$ python -q
>>> import numpy as np
>>> np.set_printoptions(precision=2, suppress=True, linewidth=120)
>>> K = np.loadtxt("test3.csv", delimiter=",")
>>> K
array([[-1.81,  1.53,  2.97,  3.62, -5.11, -2.11,  0.59,  1.79, -0.04, -4.48,  0.32, -4.21,  1.81],
       [ 1.19, -1.01, -1.99, -2.39,  3.4 ,  1.38, -0.38, -1.19,  0.  ,  3.02, -0.17,  2.81, -1.23],
       [-0.58,  0.49,  1.  ,  1.18, -1.69, -0.69,  0.18,  0.57, -0.01, -1.51,  0.13, -1.39,  0.62],
       [ 1.79, -1.5 , -2.98, -3.57,  5.12,  2.1 , -0.59, -1.79,  0.02,  4.51, -0.3 ,  4.21, -1.81],
       [ 1.8 , -1.54, -3.04, -3.58,  5.1 ,  2.09, -0.61, -1.82,  0.  ,  4.49, -0.32,  4.22, -1.81],
       [-1.24,  1.01,  2.03,  2.41, -3.41, -1.41,  0.38,  1.19,  0.01, -2.98,  0.21, -2.83,  1.22],
       [ 1.23, -1.02, -2.  , -2.41,  3.43,  1.39, -0.39, -1.19,  0.  ,  3.01, -0.23,  2.81, -1.21],
       [ 1.83, -1.48, -2.98, -3.6 ,  5.1 ,  2.09, -0.61, -1.81,  0.01,  4.53, -0.3 ,  4.18, -1.81],
       [ 0.6 , -0.53, -1.01, -1.19,  1.68,  0.71, -0.17, -0.61,  0.  ,  1.54, -0.06,  1.4 , -0.63],
       [-1.79,  1.47,  3.01,  3.59, -5.08, -2.09,  0.58,  1.81,  0.01, -4.5 ,  0.3 , -4.22,  1.78],
       [-0.6 ,  0.49,  1.03,  1.18, -1.69, -0.72,  0.21,  0.6 ,  0.01, -1.48,  0.09, -1.41,  0.58],
       [-1.83,  1.51,  3.  ,  3.62, -5.09, -2.12,  0.59,  1.82, -0.01, -4.53,  0.31, -4.26,  1.8 ],
       [-1.24,  1.02,  2.  ,  2.42, -3.41, -1.4 ,  0.42,  1.21,  0.  , -2.99,  0.22, -2.82,  1.21],
       [-1.21,  1.  ,  1.99,  2.4 , -3.4 , -1.42,  0.38,  1.21,  0.  , -3.  ,  0.2 , -2.77,  1.19],
       [-0.62,  0.51,  0.99,  1.22, -1.7 , -0.66,  0.21,  0.62, -0.04, -1.51,  0.12, -1.38,  0.62],
       [ 0.61, -0.5 , -0.98, -1.21,  1.7 ,  0.71, -0.18, -0.6 ,  0.  ,  1.54, -0.08,  1.4 , -0.58],
       [-0.02,  0.03, -0.06, -0.01,  0.  ,  0.05, -0.02,  0.  ,  0.04, -0.01,  0.01,  0.01,  0.01],
       [-1.18,  1.04,  2.  ,  2.41, -3.39, -1.39,  0.43,  1.18,  0.01, -2.99,  0.16, -2.82,  1.23],
       [-0.6 ,  0.47,  1.02,  1.23, -1.73, -0.7 ,  0.21,  0.6 ,  0.  , -1.5 ,  0.08, -1.41,  0.61],
       [-1.81,  1.47,  3.01,  3.63, -5.08, -2.07,  0.57,  1.8 ,  0.01, -4.51,  0.3 , -4.26,  1.83],
       [ 1.78, -1.51, -2.99, -3.58,  5.08,  2.09, -0.58, -1.75,  0.04,  4.49, -0.32,  4.2 , -1.79],
       [-0.62,  0.48,  1.01,  1.18, -1.71, -0.71,  0.19,  0.6 , -0.02, -1.5 ,  0.12, -1.36,  0.64],
       [ 0.03,  0.01, -0.02,  0.01,  0.02, -0.01,  0.03,  0.  , -0.01, -0.02, -0.02,  0.  , -0.01],
       [-1.2 ,  1.  ,  1.96,  2.38, -3.38, -1.42,  0.42,  1.24,  0.  , -3.01,  0.21, -2.8 ,  1.2 ],
       [ 1.78, -1.52, -3.02, -3.6 ,  5.1 ,  2.11, -0.57, -1.81,  0.01,  4.47, -0.28,  4.21, -1.8 ],
       [ 1.78, -1.49, -3.01, -3.59,  5.1 ,  2.09, -0.6 , -1.81, -0.01,  4.5 , -0.32,  4.2 , -1.83],
       [-0.57,  0.51,  1.01,  1.18, -1.67, -0.7 ,  0.2 ,  0.6 ,  0.02, -1.49,  0.07, -1.4 ,  0.58],
       [ 1.19, -1.  , -1.99, -2.39,  3.38,  1.39, -0.42, -1.19, -0.02,  3.02, -0.22,  2.78, -1.2 ],
       [ 0.58, -0.5 , -0.99, -1.21,  1.72,  0.72, -0.19, -0.6 , -0.01,  1.5 , -0.11,  1.39, -0.63],
       [-1.81,  1.51,  3.02,  3.53, -5.08, -2.06,  0.61,  1.79,  0.  , -4.51,  0.29, -4.18,  1.8 ],
       [ 1.81, -1.47, -3.  , -3.59,  5.06,  2.11, -0.62, -1.8 ,  0.02,  4.52, -0.3 ,  4.21, -1.78],
       [ 1.77, -1.48, -3.03, -3.61,  5.15,  2.08, -0.6 , -1.81,  0.  ,  4.49, -0.33,  4.22, -1.82],
       [ 0.01,  0.01,  0.01,  0.03, -0.01, -0.02,  0.01,  0.01,  0.02, -0.02,  0.02,  0.  , -0.01],
       [ 1.81, -1.5 , -2.99, -3.61,  5.11,  2.09, -0.61, -1.82,  0.  ,  4.47, -0.29,  4.2 , -1.78],
       [ 1.17, -1.01, -2.  , -2.4 ,  3.39,  1.42, -0.41, -1.21, -0.01,  3.04, -0.22,  2.82, -1.24],
       [-0.01, -0.01, -0.02,  0.02, -0.02, -0.02,  0.01,  0.  , -0.03,  0.  , -0.02,  0.05,  0.  ],
       [-1.22,  1.  ,  1.99,  2.43, -3.41, -1.39,  0.39,  1.18, -0.01, -3.03,  0.2 , -2.81,  1.19]])
>>> z = K[:, 9] > np.median(K[:, 9])
>>> u = K[z].mean(axis=0) - K[~z].mean(axis=0)
>>> u
array([ 2.31, -1.93, -3.85, -4.62,  6.54,  2.69, -0.77, -2.31,  0.01,  5.78, -0.39,  5.4 , -2.32])
>>> round(float((((K - K.mean(axis=0)) @ u > 0) == z).mean()), 2)
0.95
>>> ((K - K.mean(axis=0)) @ u > 0).astype(int)
array([0, 1, 0, 1, 1, 0, 1, 1, 1, 0, 0, 0, 0, 0, 0, 1, 0, 0, 0, 0, 1, 0, 0, 0, 1, 1, 0, 1, 1, 0, 1, 1, 0, 1, 1, 0, 0])
>>> Xc = K - K.mean(axis=0)
>>> Uu, s, Vh = np.linalg.svd(Xc, full_matrices=False)
>>> np.linalg.matrix_rank(Xc)
np.int64(13)
>>> print(np.round(Vh[0] * np.sign(Vh[0, np.abs(Vh[0]).argmax()]), 2) + 0)
[ 0.18 -0.15 -0.3  -0.35  0.5   0.21 -0.06 -0.18  0.    0.44 -0.03  0.42 -0.18]
>>> np.abs(Uu[:, 0]).argmax()
np.int64(11)
>>> round((s ** 2).sum() ** 2 / (s ** 4).sum(), 2)
np.float64(1.0)
>>> s
array([44.63,  0.15,  0.14,  0.13,  0.12,  0.12,  0.11,  0.11,  0.1 ,  0.09,  0.08,  0.07,  0.06])
>>> feats, _ = np.linalg.qr(np.array([[-1.1, 0.8, -1.7, 0.3, 0.2, 0.8, 1.2, -0.6, -0.8],
...     [0.2, 0.1, 1.9, 0.9, -1.9, 2.3, -0.8, 1.1, -0.4],
...     [-2.0, 0.2, 0.4, -0.1, 1.2, 1.9, -1.4, -0.7, 0.3],
...     [1.4, -0.2, 1.4, 0.7, -0.8, 0.2, 1.9, 0.5, 1.0],
...     [-0.7, -0.5, 2.5, -1.0, 0.6, 0.4, 0.4, -0.1, -1.4],
...     [-1.6, -0.2, -1.5, 0.3, 0.9, 1.1, 0.7, 0.8, -0.3],
...     [1.5, 0.0, 0.3, 0.8, 1.2, 0.3, 1.1, -1.1, 0.2],
...     [-1.2, -0.6, 1.7, 0.3, 2.1, 0.8, -0.8, -0.2, -1.2],
...     [1.6, -0.2, -0.1, 2.0, -1.4, 2.0, -0.7, 0.0, 0.4]]))
>>> print(feats.round(2) + 0)
[[-0.27 -0.65 -0.07 -0.24  0.17  0.13 -0.4   0.38  0.31]
 [ 0.05 -0.09 -0.6  -0.39 -0.41 -0.01  0.02 -0.49  0.26]
 [-0.49 -0.12 -0.29 -0.24  0.19 -0.34  0.29  0.06 -0.61]
 [ 0.34  0.14 -0.24 -0.13  0.    0.27 -0.62  0.07 -0.57]
 [-0.17  0.44 -0.4   0.27 -0.05 -0.49 -0.33  0.35  0.27]
 [-0.39  0.21  0.53 -0.32 -0.14 -0.24 -0.45 -0.37  0.  ]
 [ 0.37 -0.04 -0.05 -0.14  0.76 -0.36 -0.08 -0.33  0.15]
 [-0.3   0.53 -0.11 -0.34  0.37  0.55  0.13  0.09  0.2 ]
 [ 0.39  0.13  0.19 -0.63 -0.2  -0.27  0.2   0.49  0.05]]
>>> vec = np.array([-2, 1, 1, 0, -2, -1, -2, 3, 2])
>>> rhs = feats @ vec
>>> beta, lr = np.zeros(9), 1 / np.linalg.norm(feats, 2) ** 2
>>> for i in range(50):
...     beta -= lr * feats.T @ (feats @ beta - rhs)
...     if i % 10 == 0: print(i, round(np.linalg.norm(feats @ beta - rhs), 2))
... 
0 0.0
10 0.0
20 0.0
30 0.0
40 0.0
>>> np.round(np.linalg.cond(feats), 2)
np.float64(1.0)
>>> D = np.linalg.norm(K[:, None] - K[None], axis=-1)
>>> np.unravel_index(D.round(6).argmax(), D.shape)
(np.int64(11), np.int64(31))
>>> D.mean(axis=1).argmax()
np.int64(11)
>>> np.linalg.matrix_rank(D ** 2)
np.int64(15)
>>> print(D.shape)
(37, 37)
>>> vec = np.array([0, 0, 1, 2, 3, 1, 1, 1, 0])
>>> np.round(np.linalg.norm(vec), 2), round(np.linalg.norm(feats @ vec), 2)
(np.float64(4.12), np.float64(4.12))
>>> 9 - np.linalg.matrix_rank(feats - np.eye(9), tol=1e-8)
np.int64(1)
>>> print(np.sort(np.abs(np.degrees(np.angle(np.linalg.eigvals(feats))))))
[  0.    65.83  65.83  81.25  81.25 131.87 131.87 154.46 154.46]
>>> print(np.abs(np.linalg.eigvals(feats)))
[1. 1. 1. 1. 1. 1. 1. 1. 1.]
>>> rng = np.random.default_rng(322344)
>>> z = rng.permutation(9)
>>> z
array([8, 3, 4, 7, 0, 2, 5, 6, 1])
>>> other = feats[z][:, z]
>>> print(other.round(2) + 0)
[[ 0.05 -0.63 -0.2   0.49  0.39  0.19 -0.27  0.2   0.13]
 [-0.57 -0.13  0.    0.07  0.34 -0.24  0.27 -0.62  0.14]
 [ 0.27  0.27 -0.05  0.35 -0.17 -0.4  -0.49 -0.33  0.44]
 [ 0.2  -0.34  0.37  0.09 -0.3  -0.11  0.55  0.13  0.53]
 [ 0.31 -0.24  0.17  0.38 -0.27 -0.07  0.13 -0.4  -0.65]
 [-0.61 -0.24  0.19  0.06 -0.49 -0.29 -0.34  0.29 -0.12]
 [ 0.   -0.32 -0.14 -0.37 -0.39  0.53 -0.24 -0.45  0.21]
 [ 0.15 -0.14  0.76 -0.33  0.37 -0.05 -0.36 -0.08 -0.04]
 [ 0.26 -0.39 -0.41 -0.49  0.05 -0.6  -0.01  0.02 -0.09]]
>>> round(np.trace(other), 2)
np.float64(-1.02)
>>> np.sort(np.abs(np.linalg.eigvals(other)))
array([1., 1., 1., 1., 1., 1., 1., 1., 1.])
